In [1]: import numpy as np

In [2]: import numpy.linalg as la

In [3]: np.set_printoptions(precision=2, suppress=True, linewidth=100)

In [4]: def rnd(a):
   ...:     return np.round(a, 2) + 0
   ...: 

In [5]: feats = np.array([[0, -2, -3, -3, 0, 4, 1],
   ...:     [2, 0, 4, 1, 2, 0, 0],
   ...:     [3, -4, 0, 5, -3, 3, -3],
   ...:     [3, -1, -5, 0, 1, 1, 1],
   ...:     [0, -2, 3, -1, 0, -5, 0],
   ...:     [-4, 0, -3, -1, 5, 0, -4],
   ...:     [-1, 0, 3, -1, 0, 4, 0]])

In [6]: x = np.array([0, 1, 3, 3, 0, 3, 3])

In [7]: rnd(la.svd(feats, compute_uv=False))
Out[7]: array([9.77, 9.77, 6.67, 6.67, 4.  , 4.  , 0.  ])

In [8]: x @ feats @ x
Out[8]: np.int64(0)

In [9]: Q = la.solve(np.eye(7) - feats, np.eye(7) + feats)

In [10]: rnd(Q @ Q.T)
Out[10]: 
array([[1., 0., 0., 0., 0., 0., 0.],
       [0., 1., 0., 0., 0., 0., 0.],
       [0., 0., 1., 0., 0., 0., 0.],
       [0., 0., 0., 1., 0., 0., 0.],
       [0., 0., 0., 0., 1., 0., 0.],
       [0., 0., 0., 0., 0., 1., 0.],
       [0., 0., 0., 0., 0., 0., 1.]])

In [11]: Uu, sigma, vt = la.svd(feats)

In [12]: V = vt[:(sigma > 1e-8).sum()]

In [13]: rng = np.random.default_rng(974)

In [14]: x = feats[2] + 5 * feats[4] + rng.integers(2) * np.eye(7)[6]

In [15]: x
Out[15]: array([  3., -14.,  15.,   0.,  -3., -22.,  -2.])

In [16]: rnd(la.norm(x - V.T @ V @ x))
Out[16]: np.float64(0.63)

In [17]: la.matrix_rank(np.vstack([feats, x]))
Out[17]: np.int64(7)

In [18]: np.allclose(V.T @ V @ x, x)
Out[18]: False

In [19]: J = np.load("w.npy")

In [20]: J
Out[20]: 
array([[ -0.4 ,  -0.74,   4.88,   3.52,   6.48,   1.22,  -4.92,  -2.57,   3.61,   5.54],
       [ -1.31,  -6.55,  -8.09,   0.11,   1.54,  -3.1 ,  -4.26,   6.27,   0.73,   0.79],
       [  1.45,   1.09,   0.85, -10.51,   9.53,   2.41,  11.06,   7.5 ,   2.87,  -0.95],
       [ -0.62,  -2.42,   3.5 ,   0.91,   5.58,   0.49,  -0.3 ,  -4.88,   2.34,   6.36],
       [  1.96,  -3.57,   3.39,   1.31,   3.67,   1.92,  -2.68,  -4.77,   3.82,   5.59],
       [ -3.41,  -6.66,  -7.32,   0.97,  -0.58,  -0.69,  -2.49,   6.13,   0.59,   0.23],
       [ -1.48,  -2.82,   2.52,   2.04,   4.33,   1.42,  -1.34,  -3.79,   3.46,   4.55],
       [ -0.08,  -0.83,   4.2 ,   1.29,   4.78,   0.4 ,  -4.51,  -3.28,   3.39,   3.48],
       [  1.04,   1.43,   1.02,  -8.28,  12.01,   3.64,   8.9 ,   7.84,   2.82,  -0.32],
       [  2.52,   1.59,   0.53, -10.29,  11.94,   3.12,   8.98,   8.25,   2.96,   1.18],
       [ -1.37,  -2.08,   4.78,   0.34,   3.5 ,  -0.25,  -2.15,  -3.17,   3.34,   4.21],
       [ -2.7 ,  -5.91,  -8.52,   1.23,  -0.43,  -2.29,  -4.34,   5.14,   1.99,  -0.75],
       [ -0.75,  -3.31,   4.57,   0.83,   4.08,  -0.11,  -0.19,  -2.85,   3.33,   6.25],
       [  3.42,   1.24,   2.04,  -9.7 ,  10.51,   2.74,  10.65,   6.82,   2.29,  -0.76],
       [ -0.92,  -6.58,  -7.24,   2.92,   1.97,  -2.96,  -4.95,   5.67,   1.35,  -0.9 ],
       [ -0.53,  -3.55,   2.75,   1.19,   4.56,   0.65,  -3.38,  -4.54,   3.61,   6.64],
       [  0.19,  -2.38,   5.75,   1.03,   5.7 ,   1.37,  -2.68,  -4.46,   3.21,   7.11],
       [ -0.73,  -6.32,  -8.26,   0.11,   2.42,  -3.49,  -7.  ,   6.5 ,   1.12,  -1.9 ],
       [ -1.78,  -6.96,  -7.57,   0.08,  -0.27,  -2.98,  -4.63,   5.06,  -0.75,  -0.88],
       [  1.16,   1.81,   1.22,  -9.94,  11.35,   3.25,  11.48,   8.61,   1.74,   1.51],
       [  2.46,   1.12,   1.54, -11.54,  10.3 ,   4.06,   9.24,   7.97,   2.85,  -0.6 ],
       [  0.41,   0.21,   3.99,   1.22,   4.49,   1.18,  -2.53,  -3.64,   3.03,   6.72],
       [  0.76,   0.3 ,   1.32, -11.48,  10.53,   4.87,  10.47,   8.49,   2.22,   1.41],
       [  3.56,   2.06,   0.5 , -11.22,  10.93,   3.27,  10.8 ,   8.55,   2.36,   2.23],
       [  3.19,   2.31,   2.76, -11.32,   9.88,   3.99,  10.63,   5.25,   3.16,   1.75],
       [ -1.04,  -1.43,   5.38,   0.89,   3.63,   0.76,  -2.87,  -3.73,   4.45,   6.28],
       [ -1.03,  -1.58,   4.39,   0.57,   5.33,   0.25,  -0.7 ,  -1.94,   5.25,   7.03],
       [ -1.9 ,  -8.6 ,  -9.18,   1.76,   3.47,  -4.98,  -3.83,   4.8 ,   3.01,  -1.12],
       [  1.89,   1.8 ,   0.66, -11.69,   9.88,   2.51,  10.04,   7.89,   0.03,   0.32]])

In [21]: proj = J @ la.solve(J.T @ J, J.T)

In [22]: rnd(la.eigvalsh(proj))
Out[22]: 
array([0., 0., 0., 0., 0., 0., 0., 0., 0., 0., 0., 0., 0., 0., 0., 0., 0., 0., 0., 1., 1., 1., 1.,
       1., 1., 1., 1., 1., 1.])

In [23]: np.allclose(proj @ proj, proj)
Out[23]: True

In [24]: X = np.loadtxt("case9.csv", delimiter=",")

In [25]: rnd(X)
Out[25]: 
array([[-0.17,  1.25,  0.02,  0.99, -0.08, -0.43,  1.24,  1.32, -0.44, -0.18, -1.11, -1.21, -0.22],
       [-0.26, -0.64, -0.43,  0.77,  0.51, -1.03,  0.6 , -0.86,  0.38,  1.62, -1.32,  0.74,  0.54],
       [-0.43,  0.01, -2.08,  0.08,  0.  ,  0.26, -0.14,  0.1 , -0.4 , -1.45, -0.85,  1.16, -0.19],
       [ 0.52, -1.71, -0.25, -0.24,  0.24,  0.85,  1.9 , -0.12, -0.21, -0.55,  0.19, -0.68,  0.67],
       [ 0.95, -0.83,  0.29,  0.93, -1.2 , -0.23, -0.33,  0.48,  1.92, -0.72, -0.53,  0.09, -0.39],
       [-0.95, -1.26,  0.02, -0.73,  0.7 , -0.99, -1.  ,  0.05, -0.05, -0.51, -0.79, -1.49, -0.61],
       [ 1.04, -0.25, -0.89, -0.78, -0.03,  1.08, -0.84,  1.33, -0.11,  1.44, -0.76, -0.37,  0.17],
       [-2.08, -0.21,  0.14,  0.  ,  0.22,  1.2 ,  0.45,  0.86,  1.22,  0.52,  0.26,  0.37, -0.46],
       [-0.35, -0.67,  0.67,  1.88,  0.41,  0.87, -1.14,  0.29, -0.96, -0.27, -0.12,  0.02,  1.07],
       [ 0.26,  0.64,  1.35, -0.95,  0.78,  0.88,  0.04, -0.48,  0.44, -0.74, -1.73,  0.46,  0.47],
       [-0.78,  0.53, -0.6 , -0.11, -1.6 ,  0.62, -0.29, -1.28,  0.35,  0.12, -0.37, -1.24,  1.13],
       [ 0.61,  0.71, -0.9 ,  0.8 ,  1.76,  0.56, -0.25, -0.78,  1.16, -0.1 ,  0.51, -0.94, -0.29],
       [-0.17,  0.29, -0.28, -0.53,  0.53, -1.05, -0.13,  1.1 ,  0.84, -0.44,  0.57,  0.12,  2.16]])

In [26]: rnd(la.norm(X, axis=0))
Out[26]: array([3., 3., 3., 3., 3., 3., 3., 3., 3., 3., 3., 3., 3.])

In [27]: C2 = X.T @ X

In [28]: np.trace(C2), (X ** 2).sum()
Out[28]: (np.float64(117.0), np.float64(117.0))

In [29]: rnd(la.eigvalsh(C2)[::-1])
Out[29]: array([9., 9., 9., 9., 9., 9., 9., 9., 9., 9., 9., 9., 9.])

In [30]: rnd(np.diag(C2))
Out[30]: array([9., 9., 9., 9., 9., 9., 9., 9., 9., 9., 9., 9., 9.])

In [31]: T = np.stack([X, 4 * X, X[::-1]])

In [32]: rnd(np.einsum("bij,cij->bc", T, T))
Out[32]: 
array([[ 117.,  468.,    9.],
       [ 468., 1872.,   36.],
       [   9.,   36.,  117.]])

In [33]: T.shape
Out[33]: (3, 13, 13)

In [34]: mat = np.load("x.npy")

In [35]: mat
Out[35]: 
array([[ 9,  0,  0,  0,  0,  0],
       [ 0,  2,  0,  0,  0,  0],
       [ 0,  0,  6,  0,  0,  0],
       [ 0,  0,  0, -9,  0,  0],
       [ 0,  0,  0,  0,  2,  0],
       [ 0,  0,  0,  0,  0,  8]])

In [36]: rnd(la.pinv(mat))
Out[36]: 
array([[ 0.11,  0.  ,  0.  ,  0.  ,  0.  ,  0.  ],
       [ 0.  ,  0.5 ,  0.  ,  0.  ,  0.  ,  0.  ],
       [ 0.  ,  0.  ,  0.17,  0.  ,  0.  ,  0.  ],
       [ 0.  ,  0.  ,  0.  , -0.11,  0.  ,  0.  ],
       [ 0.  ,  0.  ,  0.  ,  0.  ,  0.5 ,  0.  ],
       [ 0.  ,  0.  ,  0.  ,  0.  ,  0.  ,  0.12]])

In [37]: mat[:, 0] @ mat[:, 1]
Out[37]: np.int64(0)

In [38]: rnd(la.norm(mat, axis=0))
Out[38]: array([9., 2., 6., 9., 2., 8.])

In [39]: rnd(la.svd(mat, compute_uv=False))
Out[39]: array([9., 9., 8., 6., 2., 2.])

In [40]: (mat != 0).astype(int)
Out[40]: 
array([[1, 0, 0, 0, 0, 0],
       [0, 1, 0, 0, 0, 0],
       [0, 0, 1, 0, 0, 0],
       [0, 0, 0, 1, 0, 0],
       [0, 0, 0, 0, 1, 0],
       [0, 0, 0, 0, 0, 1]])

In [41]: (la.matrix_power((mat != 0) + (mat.T != 0) + np.eye(6), 6) > 0).astype(int)
Out[41]: 
array([[1, 0, 0, 0, 0, 0],
       [0, 1, 0, 0, 0, 0],
       [0, 0, 1, 0, 0, 0],
       [0, 0, 0, 1, 0, 0],
       [0, 0, 0, 0, 1, 0],
       [0, 0, 0, 0, 0, 1]])

In [42]: rnd(np.sort(la.eigvals(mat).real))
Out[42]: array([-9.,  2.,  2.,  6.,  8.,  9.])

In [43]: np.flatnonzero(la.matrix_power((mat != 0) + (mat.T != 0) + np.eye(6), 6)[1])
Out[43]: array([1])

In [44]: x = np.array([0, 0, 3, 2, 1, 3])

In [45]: target = mat @ x

In [46]: target
Out[46]: array([  0,   0,  18, -18,   2,  24])

In [47]: rnd(la.solve(mat.T, mat[2]))
Out[47]: array([0., 0., 1., 0., 0., 0.])

In [48]: rnd(la.solve(mat, target + mat[:, 1]))
Out[48]: array([0., 1., 3., 2., 1., 3.])

In [49]: rnd(la.solve(mat, mat[:, 0]))
Out[49]: array([1., 0., 0., 0., 0., 0.])

In [50]: rnd(la.solve(mat, target))
Out[50]: array([0., 0., 3., 2., 1., 3.])

In [51]: la.norm(mat, axis=1).argmax()
Out[51]: np.int64(0)

In [52]: rnd(la.norm(mat, axis=0))
Out[52]: array([9., 2., 6., 9., 2., 8.])

In [53]: rnd(la.norm(mat, axis=1))
Out[53]: array([9., 2., 6., 9., 2., 8.])

In [54]: rnd(la.norm(mat, 1)), rnd(la.norm(mat, np.inf))
Out[54]: (np.float64(9.0), np.float64(9.0))

In [55]: lab = rng.permutation(6)

In [56]: lab
Out[56]: array([0, 2, 1, 4, 5, 3])

In [57]: A2 = mat[lab][:, lab]

In [58]: np.diag(A2)
Out[58]: array([ 9,  6,  2,  2,  8, -9])

In [59]: A2
Out[59]: 
array([[ 9,  0,  0,  0,  0,  0],
       [ 0,  6,  0,  0,  0,  0],
       [ 0,  0,  2,  0,  0,  0],
       [ 0,  0,  0,  2,  0,  0],
       [ 0,  0,  0,  0,  8,  0],
       [ 0,  0,  0,  0,  0, -9]])

In [60]: rnd(la.det(A2)), rnd(la.det(mat[lab]))
Out[60]: (np.float64(-15552.0), np.float64(15552.0))

In [61]: A = np.load("dump.npy")

In [62]: A
Out[62]: 
array([[  4.06,   1.32,  -8.2 ,  -2.5 ,  -1.51,   2.6 ,  -3.21,  -6.72],
       [ -2.25,  -0.71,  -9.81,  -4.89,   0.59,   5.07,  -6.55, -10.37],
       [ -1.83,  -1.94,   2.96,  -0.37,   2.27,  -2.19,   0.74,   0.29],
       [  3.09,  -0.06,   6.42,   1.54,   3.21,  -8.13,   5.81,   5.7 ],
       [  2.09,   2.27,   0.67,  -0.64,   4.62,  -4.69,   3.75,   6.56],
       [ -1.05,  -5.92,  10.42,   1.66,   5.15,  -9.01,   5.5 ,  -0.34],
       [  4.14,   1.02,   2.08,   1.94,  -1.68,  -2.31,   2.86,   2.23],
       [  1.89,   1.82,  10.52,   5.58,  -2.36,  -3.92,   7.07,  11.55],
       [ -6.11,  -0.82,   3.29,   0.49,   0.91,   1.68,  -0.28,   3.46],
       [  2.75,  -1.91,  -1.37,   0.36,  -3.22,  -0.12,  -2.08,  -8.78],
       [ -4.74,  -4.45,   8.65,   5.04,  -5.43,   1.69,   0.49,  -2.29],
       [ -1.4 ,   4.83,   0.16,   2.54,  -3.24,   6.11,   0.19,  10.76],
       [ -2.99,  -0.96,  10.53,   5.9 ,  -4.7 ,   0.15,   3.56,   6.  ],
       [ -1.55,  -2.09,   9.96,   6.07,  -4.78,  -0.38,   2.9 ,   3.15],
       [  0.96,  -0.64,  -1.69,   1.25,  -7.75,   4.53,  -3.99,  -6.78],
       [ -0.15,  -3.37,   9.65,   1.7 ,   5.78,  -9.1 ,   6.34,   4.95],
       [ -1.99,  -2.57,  -0.66,   1.69,  -7.26,   5.53,  -4.18,  -9.11],
       [ -2.77,  -2.23,   7.87,   1.42,   3.31,  -3.5 ,   4.19,   5.74],
       [ -3.41,  -3.6 ,   4.18,   3.1 ,  -6.43,   3.41,  -2.62,  -7.86],
       [  3.7 ,   2.79,  -6.22,  -3.73,   3.98,  -1.61,   0.51,   2.31],
       [ -3.12,  -3.07,   6.86,   1.06,   5.88,  -5.53,   4.01,   4.41],
       [ -4.34,  -5.05,  11.67,   5.58,  -5.11,   0.44,   1.65,   0.53],
       [ -4.22,  -5.09,   3.32,  -2.31,   6.49,  -4.28,   0.68,  -4.62],
       [  2.19,   0.3 ,   2.3 ,  -0.98,   4.99,  -6.19,   4.83,   5.61],
       [  0.77,   1.8 ,   0.17,   2.85,  -6.24,   4.71,  -1.18,   0.63],
       [  4.57,   9.15,  -9.6 ,  -0.12,  -6.58,   8.61,  -2.96,   7.8 ],
       [  4.16,   1.61, -11.  ,  -5.37,   2.53,   0.61,  -3.83,  -7.54],
       [  1.11,  -1.65,  -7.45,  -4.63,   2.27,  -0.08,  -4.23, -11.44],
       [ -3.91,  -6.4 ,   6.97,  -0.34,   7.17,  -7.26,   3.48,  -1.81],
       [ -0.91,   1.06,  -7.44,  -2.69,  -1.64,   5.39,  -5.35,  -5.31],
       [  3.69,  -0.69,  -0.17,  -0.14,  -1.05,  -3.18,   0.19,  -6.09],
       [  6.23,   0.43,  -3.56,  -2.97,   5.77,  -6.98,   1.35,  -3.55],
       [  0.79,   0.41,   3.78,   0.57,   3.46,  -3.54,   3.93,   4.65],
       [  1.67,   4.6 ,  -0.78,  -1.4 ,   5.49,  -2.5 ,   3.95,  11.4 ],
       [ -6.19,  -4.13,   8.74,   2.15,   3.63,  -3.07,   3.56,   3.02],
       [ -2.8 ,   2.29,  -6.63,  -1.14,  -3.07,   7.74,  -4.71,  -0.69],
       [  2.97,   0.96,   5.05,   2.76,  -1.72,  -3.42,   4.07,   5.24],
       [ -2.08,   3.09,  -8.56,  -2.01,  -4.79,   9.71,  -6.67,  -2.05],
       [  0.37,  -3.95,   9.25,   1.62,   4.91,  -9.07,   6.24,   1.15],
       [  1.87,   8.05,  -3.53,   2.03,  -5.75,   7.35,  -0.83,  11.64]])

In [63]: W2 = A[[20, 9]].astype(float)

In [64]: for _ in range(7):
    ...:     lab = la.norm(A[:, None] - W2, axis=-1).argmin(axis=1)
    ...:     W2 = np.array([A[lab == j].mean(axis=0) for j in range(2)])
    ...: 

In [65]: lab
Out[65]: 
array([1, 1, 0, 0, 0, 0, 0, 0, 0, 1, 0, 0, 0, 0, 1, 0, 1, 0, 1, 1, 0, 0, 0, 0, 1, 1, 1, 1, 0, 1, 1,
       1, 0, 0, 0, 1, 0, 1, 0, 1])

In [66]: np.bincount(lab)
Out[66]: array([23, 17])

In [67]: np.abs(W2[1] - W2[0]).argmax()
Out[67]: np.int64(2)

In [68]: rnd(W2)
Out[68]: 
array([[-1.09, -1.45,  6.1 ,  1.81,  1.66, -3.39,  3.46,  3.8 ],
       [ 1.2 ,  1.17, -4.8 , -1.11, -2.36,  3.13, -2.96, -3.76]])
